$ ipython --no-banner

In [1]: import numpy as np

In [2]: np.set_printoptions(precision=2, suppress=True, linewidth=140, legacy="1.25")

In [3]: m1 = np.loadtxt("test12.csv", delimiter=",")

In [4]: m1
Out[4]: 
array([[  0., -28.,  -7., -21.,  -7.],
       [  0.,  -4.,  -1.,  -3.,  -1.],
       [  0.,  36.,   9.,  27.,   9.],
       [  0.,   0.,   0.,   0.,   0.]])

In [5]: T = np.stack([m1, -1 * m1, m1[::-1]])

In [6]: np.linalg.matrix_rank(T.reshape(3, -1))
Out[6]: 2

In [7]: (T @ m1.T).shape
Out[7]: (3, 4, 4)

In [8]: np.linalg.matrix_rank(T)
Out[8]: array([1, 1, 1])

In [9]: np.einsum("bij,cij->bc", T, T)
Out[9]: 
array([[ 3537., -3537.,  -486.],
       [-3537.,  3537.,   486.],
       [ -486.,   486.,  3537.]])

In [10]: A = np.loadtxt("arr.csv", delimiter=",")

In [11]: A
Out[11]: 
array([[ 0., -1., -3.],
       [-2., -3., -3.],
       [-2., -3., -3.]])

In [12]: rng = np.random.default_rng(33960)

In [13]: idx = rng.permutation(3)

In [14]: idx
Out[14]: array([1, 0, 2])

In [15]: B = A[idx][:, idx]

In [16]: round(float(np.linalg.det(B)), 2), np.round(np.linalg.det(A[idx]), 2)
Out[16]: (0.0, 0.0)

In [17]: np.diag(B)
Out[17]: array([-3.,  0., -3.])

In [18]: np.round(np.sort(np.abs(np.linalg.eigvals(B))), 2) + 0
Out[18]: array([0.  , 1.12, 7.12])

In [19]: M = np.array([[0, 1, 1, 0], [-1, 0, -3, -1], [-1, 3, 0, -2], [0, 1, 2, 0]])

In [20]: M
Out[20]: 
array([[ 0,  1,  1,  0],
       [-1,  0, -3, -1],
       [-1,  3,  0, -2],
       [ 0,  1,  2,  0]])

In [21]: Uu, sigma, Vh = np.linalg.svd(M)

In [22]: np.argmax(sigma[:-1] / (sigma[1:] + 1e-6)) + 1
Out[22]: 2

In [23]: sigma
Out[23]: array([3.99, 3.99, 0.25, 0.25])

In [24]: B = Uu[:, :2] @ np.diag(sigma[:2]) @ Vh[:2]

In [25]: np.linalg.matrix_rank(B)
Out[25]: 2

In [26]: round(float(np.linalg.norm(M - B, 2)), 2), round(float(sigma[2]), 2)
Out[26]: (0.25, 0.25)
